>>> import numpy as np
>>> from numpy import linalg as LA
>>> np.set_printoptions(precision=3, suppress=True, linewidth=120, sign=" ")
>>> m1 = np.loadtxt("out19.csv", delimiter=",")
>>> m1
array([[ 3.001,  5.999, -2.951,  2.994, -6.003, -3.024,  5.977,  3.018, -0.028],
       [ 1.008,  1.997, -1.008,  0.983, -1.991, -0.973,  2.028,  0.991,  0.015],
       [ 0.016,  0.001, -0.022, -0.061,  0.032, -0.003, -0.015,  0.007, -0.029],
       [ 3.021,  5.995, -3.011,  2.994, -6.009, -3.036,  5.956,  3.   ,  0.   ],
       [ 1.024,  1.997, -0.985,  1.024, -1.974, -0.984,  2.006,  0.958, -0.006],
       [ 2.004,  3.982, -1.996,  2.011, -3.999, -1.984,  4.039,  2.002,  0.019],
       [ 2.01 ,  3.985, -1.98 ,  2.015, -3.999, -1.99 ,  4.001,  2.01 ,  0.01 ],
       [ 2.997,  6.001, -2.985,  2.996, -5.999, -2.977,  6.   ,  2.98 ,  0.003],
       [ 0.002,  0.002, -0.02 ,  0.026,  0.03 , -0.003, -0.011, -0.019, -0.009],
       [ 0.988,  1.983, -0.977,  0.991, -1.973, -1.001,  1.988,  0.984,  0.   ],
       [ 0.005,  0.037,  0.   , -0.023, -0.04 , -0.026, -0.013, -0.001,  0.024]])
>>> np.argsort(-LA.norm(m1, axis=0).round(6), kind="stable")[:3]
array([ 4,  6,  1])
>>> U, s, vt = LA.svd(m1)
>>> np.argmax(s[:-1] / (s[1:] + 1e-6)) + 1
np.int64(1)
>>> other = U[:, :1] @ np.diag(s[:1]) @ vt[:1]
>>> LA.matrix_rank(m1, rtol=0.05)
np.int64(1)
>>> LA.matrix_rank(other)
np.int64(1)
>>> round(float(LA.norm(m1 - other) / LA.norm(m1)), 3)
0.007
>>> r0, v = m1[8], m1[0]
>>> round(r0 @ v, 3)
np.float64(-0.139)
>>> np.round(r0 @ r0, 3)
np.float64(0.003)
>>> pr = (r0 @ v) / (r0 @ r0) * r0
>>> pr
array([-0.109, -0.109,  1.088, -1.414, -1.631,  0.163,  0.598,  1.033,  0.489])
>>> v - pr
array([ 3.11 ,  6.108, -4.039,  4.408, -4.372, -3.187,  5.379,  1.985, -0.517])
>>> (v - pr) @ r0
np.float64(0.0)
>>> np.round(LA.norm(r0 + v) ** 2 + LA.norm(r0 - v) ** 2, 3)
np.float64(305.366)
>>> T = np.stack([m1, -2 * m1, m1[::-1]])
>>> LA.norm(T, axis=(1, 2))
array([ 25.392,  50.785,  25.392])
>>> T.shape
(3, 11, 9)
>>> J = np.load("test9.npy")
>>> J
array([[ 0.071,  0.143,  0.071,  0.071,  0.071,  0.143,  0.   ,  0.143,  0.143,  0.143],
       [ 0.   ,  0.133,  0.133,  0.133,  0.133,  0.133,  0.067,  0.067,  0.067,  0.133],
       [ 0.077,  0.154,  0.077,  0.077,  0.077,  0.154,  0.   ,  0.154,  0.154,  0.077],
       [ 0.167,  0.083,  0.083,  0.167,  0.083,  0.   ,  0.   ,  0.083,  0.167,  0.167],
       [ 0.   ,  0.   ,  0.125,  0.125,  0.188,  0.125,  0.125,  0.125,  0.125,  0.062],
       [ 0.   ,  0.091,  0.182,  0.091,  0.091,  0.091,  0.182,  0.182,  0.091,  0.   ],
       [ 0.118,  0.118,  0.059,  0.118,  0.118,  0.118,  0.176,  0.059,  0.059,  0.059],
       [ 0.143,  0.143,  0.   ,  0.286,  0.   ,  0.   ,  0.   ,  0.143,  0.143,  0.143],
       [ 0.1  ,  0.1  ,  0.   ,  0.1  ,  0.   ,  0.1  ,  0.2  ,  0.1  ,  0.2  ,  0.1  ],
       [ 0.2  ,  0.1  ,  0.   ,  0.1  ,  0.1  ,  0.2  ,  0.1  ,  0.1  ,  0.   ,  0.1  ]])
>>> U, s = LA.svd(J)
Traceback (most recent call last):
  File "<python-input-25>", line 1, in <module>
    U, s = LA.svd(J)
    ^^^^
ValueError: too many values to unpack (expected 2)
>>> U, s, vt = LA.svd(J, full_matrices=False)
>>> U.shape, s.shape, vt.shape
((10, 10), (10,), (10, 10))
>>> np.round(U.T @ J @ vt.T, 3) + 0
array([[ 1.013,  0.   ,  0.   ,  0.   ,  0.   ,  0.   ,  0.   ,  0.   ,  0.   ,  0.   ],
       [ 0.   ,  0.36 ,  0.   ,  0.   ,  0.   ,  0.   ,  0.   ,  0.   ,  0.   ,  0.   ],
       [ 0.   ,  0.   ,  0.254,  0.   ,  0.   ,  0.   ,  0.   ,  0.   ,  0.   ,  0.   ],
       [ 0.   ,  0.   ,  0.   ,  0.228,  0.   ,  0.   ,  0.   ,  0.   ,  0.   ,  0.   ],
       [ 0.   ,  0.   ,  0.   ,  0.   ,  0.191,  0.   ,  0.   ,  0.   ,  0.   ,  0.   ],
       [ 0.   ,  0.   ,  0.   ,  0.   ,  0.   ,  0.141,  0.   ,  0.   ,  0.   ,  0.   ],
       [ 0.   ,  0.   ,  0.   ,  0.   ,  0.   ,  0.   ,  0.118,  0.   ,  0.   ,  0.   ],
       [ 0.   ,  0.   ,  0.   ,  0.   ,  0.   ,  0.   ,  0.   ,  0.099,  0.   ,  0.   ],
       [ 0.   ,  0.   ,  0.   ,  0.   ,  0.   ,  0.   ,  0.   ,  0.   ,  0.055,  0.   ],
       [ 0.   ,  0.   ,  0.   ,  0.   ,  0.   ,  0.   ,  0.   ,  0.   ,  0.   ,  0.015]])
>>> np.round(vt @ vt.T, 3) + 0
array([[ 1.,  0.,  0.,  0.,  0.,  0.,  0.,  0.,  0.,  0.],
       [ 0.,  1.,  0.,  0.,  0.,  0.,  0.,  0.,  0.,  0.],
       [ 0.,  0.,  1.,  0.,  0.,  0.,  0.,  0.,  0.,  0.],
       [ 0.,  0.,  0.,  1.,  0.,  0.,  0.,  0.,  0.,  0.],
       [ 0.,  0.,  0.,  0.,  1.,  0.,  0.,  0.,  0.,  0.],
       [ 0.,  0.,  0.,  0.,  0.,  1.,  0.,  0.,  0.,  0.],
       [ 0.,  0.,  0.,  0.,  0.,  0.,  1.,  0.,  0.,  0.],
       [ 0.,  0.,  0.,  0.,  0.,  0.,  0.,  1.,  0.,  0.],
       [ 0.,  0.,  0.,  0.,  0.,  0.,  0.,  0.,  1.,  0.],
       [ 0.,  0.,  0.,  0.,  0.,  0.,  0.,  0.,  0.,  1.]])
>>> other = J / LA.norm(J, axis=1, keepdims=True)
>>> cov = other @ other.T
>>> (cov - 2 * np.eye(10)).round(6).argmax(axis=1)
array([ 2,  0,  0,  7,  5,  4,  9,  3,  6,  6])
>>> LA.norm(other, axis=1)
array([ 1.,  1.,  1.,  1.,  1.,  1.,  1.,  1.,  1.,  1.])
>>> cov[2]
array([ 0.98 ,  0.84 ,  1.   ,  0.781,  0.748,  0.741,  0.76 ,  0.727,  0.758,  0.758])
>>> ang = np.radians(15)
>>> r_ = np.eye(9)
>>> r_[8, 8] = r_[5, 5] = np.cos(ang)
>>> r_[8, 5], r_[5, 8] = -np.sin(ang), np.sin(ang)
>>> r_
array([[ 1.   ,  0.   ,  0.   ,  0.   ,  0.   ,  0.   ,  0.   ,  0.   ,  0.   ],
       [ 0.   ,  1.   ,  0.   ,  0.   ,  0.   ,  0.   ,  0.   ,  0.   ,  0.   ],
       [ 0.   ,  0.   ,  1.   ,  0.   ,  0.   ,  0.   ,  0.   ,  0.   ,  0.   ],
       [ 0.   ,  0.   ,  0.   ,  1.   ,  0.   ,  0.   ,  0.   ,  0.   ,  0.   ],
       [ 0.   ,  0.   ,  0.   ,  0.   ,  1.   ,  0.   ,  0.   ,  0.   ,  0.   ],
       [ 0.   ,  0.   ,  0.   ,  0.   ,  0.   ,  0.966,  0.   ,  0.   ,  0.259],
       [ 0.   ,  0.   ,  0.   ,  0.   ,  0.   ,  0.   ,  1.   ,  0.   ,  0.   ],
       [ 0.   ,  0.   ,  0.   ,  0.   ,  0.   ,  0.   ,  0.   ,  1.   ,  0.   ],
       [ 0.   ,  0.   ,  0.   ,  0.   ,  0.   , -0.259,  0.   ,  0.   ,  0.966]])
>>> other = m1 @ r_.T
>>> np.allclose(LA.norm(m1, axis=1), LA.norm(other, axis=1))
True
>>> LA.svd(m1, compute_uv=False), LA.svd(other, compute_uv=False)
(array([ 25.392,   0.11 ,   0.078,   0.071,   0.059,   0.047,   0.027,   0.022,   0.013]), array([ 25.392,   0.11 ,   0.078,   0.071,   0.059,   0.047,   0.027,   0.022,   0.013]))
>>> np.abs(other - m1).max(axis=0)
array([ 0.   ,  0.   ,  0.   ,  0.   ,  0.   ,  0.103,  0.   ,  0.   ,  0.786])
>>> np.round(LA.det(r_), 3), round(np.trace(r_), 3)
(np.float64(1.0), np.float64(8.932))
>>> np.allclose(m1 @ m1.T, other @ other.T)
True
>>> vec = np.array([-1, -1, 5, 0, -1, 8, 3, -2, -4])
>>> rhs = r_ @ vec
>>> rhs
array([-1.   , -1.   ,  5.   ,  0.   , -1.   ,  6.692,  3.   , -2.   , -5.934])
>>> LA.solve(r_, r_[:, 6])
array([ 0.,  0.,  0.,  0.,  0.,  0.,  1.,  0.,  0.])
>>> LA.solve(r_, 4 * rhs)
array([ -4.,  -4.,  20.,   0.,  -4.,  32.,  12.,  -8., -16.])
>>> LA.solve(r_, rhs)
array([-1., -1.,  5.,  0., -1.,  8.,  3., -2., -4.])
>>> O, r_ = LA.qr(J)
>>> round(float(np.trace(O @ O.T)), 3)
10.0
>>> np.round(O.T @ O, 3) + 0
array([[ 1.,  0.,  0.,  0.,  0.,  0.,  0.,  0.,  0.,  0.],
       [ 0.,  1.,  0.,  0.,  0.,  0.,  0.,  0.,  0.,  0.],
       [ 0.,  0.,  1.,  0.,  0.,  0.,  0.,  0.,  0.,  0.],
       [ 0.,  0.,  0.,  1.,  0.,  0.,  0.,  0.,  0.,  0.],
       [ 0.,  0.,  0.,  0.,  1.,  0.,  0.,  0.,  0.,  0.],
       [ 0.,  0.,  0.,  0.,  0.,  1.,  0.,  0.,  0.,  0.],
       [ 0.,  0.,  0.,  0.,  0.,  0.,  1.,  0.,  0.,  0.],
       [ 0.,  0.,  0.,  0.,  0.,  0.,  0.,  1.,  0.,  0.],
       [ 0.,  0.,  0.,  0.,  0.,  0.,  0.,  0.,  1.,  0.],
       [ 0.,  0.,  0.,  0.,  0.,  0.,  0.,  0.,  0.,  1.]])
>>> O.shape, r_.shape
((10, 10), (10, 10))
>>> np.round(O @ r_, 3) + 0
array([[ 0.071,  0.143,  0.071,  0.071,  0.071,  0.143,  0.   ,  0.143,  0.143,  0.143],
       [ 0.   ,  0.133,  0.133,  0.133,  0.133,  0.133,  0.067,  0.067,  0.067,  0.133],
       [ 0.077,  0.154,  0.077,  0.077,  0.077,  0.154,  0.   ,  0.154,  0.154,  0.077],
       [ 0.167,  0.083,  0.083,  0.167,  0.083,  0.   ,  0.   ,  0.083,  0.167,  0.167],
       [ 0.   ,  0.   ,  0.125,  0.125,  0.188,  0.125,  0.125,  0.125,  0.125,  0.063],
       [ 0.   ,  0.091,  0.182,  0.091,  0.091,  0.091,  0.182,  0.182,  0.091,  0.   ],
       [ 0.118,  0.118,  0.059,  0.118,  0.118,  0.118,  0.176,  0.059,  0.059,  0.059],
       [ 0.143,  0.143,  0.   ,  0.286,  0.   ,  0.   ,  0.   ,  0.143,  0.143,  0.143],
       [ 0.1  ,  0.1  ,  0.   ,  0.1  ,  0.   ,  0.1  ,  0.2  ,  0.1  ,  0.2  ,  0.1  ],
       [ 0.2  ,  0.1  ,  0.   ,  0.1  ,  0.1  ,  0.2  ,  0.1  ,  0.1  ,  0.   ,  0.1  ]])
>>> round(abs(r_[0, 0]), 3), round(LA.norm(J[:, 0]), 3)
(np.float64(0.351), np.float64(0.351))
>>> K = np.load("w.npy")
>>> K
array([[ 0.6, -0.7,  0.9, -1.2,  0.4, -0.8,  0.3,  0.3,  0.4, -0.7, -0.7,  0.3],
       [ 0.2,  0.4,  0.8,  0.5, -0.7,  0.6,  0.7, -0.6, -0.9,  1. ,  0.9,  0. ],
       [-0.1,  1.5,  1.7, -0.6, -0.2,  1.1, -1. , -0.8,  0.5,  3. ,  1.3, -3. ],
       [ 1.2,  1.9, -0.6,  0.3,  0.9,  0.5, -1.7, -0.1,  1.7,  0.9,  0. , -0.9],
       [-0.8,  0.1, -1.3, -2.7,  0.4, -0.3,  0. , -1. ,  0.1, -1.1, -0.2,  0.4],
       [ 0.3,  0.8, -1.1, -0.1,  1.1,  0.5, -0.5,  1. , -0.4,  2.5,  0.5,  0.2]])
>>> T = np.stack([K, 4 * K, K[::-1]])
>>> (T @ K.T).shape
(3, 6, 6)
>>> T.shape
(3, 6, 12)
>>> LA.norm(T, axis=(1, 2))
array([  8.757,  35.029,   8.757])
>>> vec = np.array([5, 2, 1, -4, 4, 5, 4, 0, -5, 2, 3, 0])
>>> (K * vec).sum(axis=1)
array([  0.6,  12.8,  14.7,   0.6,   2.5,  15.8])
>>> K @ vec
array([  0.6,  12.8,  14.7,   0.6,   2.5,  15.8])
>>> LA.norm(K @ vec) <= LA.norm(K, 2) * LA.norm(vec) + 1e-9
np.True_
>>> def softmax(z):
...     e = np.exp(z - z.max(axis=-1, keepdims=True))
...     return e / e.sum(axis=-1, keepdims=True)
... 
>>> softmax(K[4])
array([ 0.049,  0.12 ,  0.029,  0.007,  0.161,  0.08 ,  0.108,  0.04 ,  0.12 ,  0.036,  0.089,  0.161])
>>> att = K @ K.T / np.sqrt(12)
>>> softmax(att).round(6).argmax(axis=1)
array([ 0,  2,  2,  3,  4,  5])
>>> round(LA.norm(K[2] - K[4]), 3)
np.float64(7.071)
>>> round(LA.norm(K) ** 2 / LA.norm(K, 2) ** 2, 3)
np.float64(1.936)
>>> np.round(LA.norm(K, 1), 3), round(float(LA.norm(K, np.inf)), 3)
(np.float64(9.2), 14.8)
>>> other = np.array([[9, -8],
...     [-6, 8],
...     [0, 3],
...     [-3, -4],
...     [5, -8],
...     [8, 7],
...     [-7, -4],
...     [4, 6],
...     [-4, -1],
...     [9, 3],
...     [7, 0],
...     [-5, -7]])
>>> LA.matrix_rank(K @ other)
np.int64(2)
>>> K @ other
array([[ -6.4, -15.7],
       [ 10.8,   9.3],
       [ 52.6,  58.3],
       [ 24.3,  12.4],
       [-17.8,  -3.4],
       [ 41.8,  10.3]])
>>> np.einsum("ij->j", K)
array([ 1.4,  4. ,  0.4, -3.8,  1.9,  1.6, -2.2, -1.2,  1.4,  5.6,  1.8, -3. ])
>>> arr = np.loadtxt("a.csv", delimiter=",")
>>> arr
array([[ 5.,  0.,  0.,  0., -1.,  4.,  0.,  0.,  0.,  0., -1.],
       [ 0.,  0.,  0., -1.,  0.,  0.,  0.,  0., -1.,  5.,  0.],
       [ 2.,  4.,  0.,  0.,  0.,  0.,  0.,  0.,  0.,  0.,  0.],
       [ 2.,  0.,  0.,  0.,  0.,  1.,  0.,  0.,  0.,  0.,  0.],
       [ 4.,  0.,  0.,  1.,  0.,  0.,  0.,  0.,  0.,  2.,  0.],
       [ 1.,  4., -2.,  5.,  0.,  0.,  0.,  0.,  0.,  0.,  0.]])
>>> # columns 6 and 7 are equal
>>> other = arr / np.sqrt((arr ** 2).mean(axis=1, keepdims=True))
>>> LA.norm(other, axis=1)
array([ 3.317,  3.317,  3.317,  3.317,  3.317,  3.317])
>>> LA.matrix_rank(arr - arr.mean(axis=1, keepdims=True))
np.int64(6)
>>> LA.matrix_rank(other) == LA.matrix_rank(arr)
np.True_
>>> other[0]
array([ 2.529,  0.   ,  0.   ,  0.   , -0.506,  2.023,  0.   ,  0.   ,  0.   ,  0.   , -0.506])
>>> r0 = np.array([-3, 2, -3])
>>> np.correlate(arr[2], arr[0], "full")
array([-2., -4.,  0.,  0.,  0.,  8., 14., -4.,  0.,  0., 10., 20.,  0.,  0.,  0.,  0.,  0.,  0.,  0.,  0.,  0.])
>>> np.array([np.convolve(row, r0, "same") for row in arr])
array([[ 10., -15.,   0.,   3., -14.,  11., -12.,   0.,   0.,   3.,  -2.],
       [  0.,   0.,   3.,  -2.,   3.,   0.,   0.,   3., -17.,  13., -15.],
       [ -8.,   2., -12.,   0.,   0.,   0.,   0.,   0.,   0.,   0.,   0.],
       [  4.,  -6.,   0.,   0.,  -3.,   2.,  -3.,   0.,   0.,   0.,   0.],
       [  8., -12.,  -3.,   2.,  -3.,   0.,   0.,   0.,  -6.,   4.,  -6.],
       [-10.,  11., -31.,  16., -15.,   0.,   0.,   0.,   0.,   0.,   0.]])
>>> E = np.load("mat.npy")
>>> E
array([[ 3.,  1.,  9.,  4.,  0.],
       [ 9.,  6.,  6.,  0.,  0.],
       [ 1.,  7.,  2.,  9.,  0.],
       [ 1.,  4.,  7.,  9.,  0.],
       [ 0.,  0.,  0.,  0.,  1.]])
>>> rng = np.random.default_rng(99)
>>> lab = rng.permutation(5)
>>> lab
array([ 2,  0,  3,  4,  1])
>>> other = E[lab][:, lab]
>>> np.sort(np.abs(LA.eigvals(other)))
array([  0.187,   1.   ,   1.802,   1.802,  19.76 ])
>>> np.allclose(other, E)
False
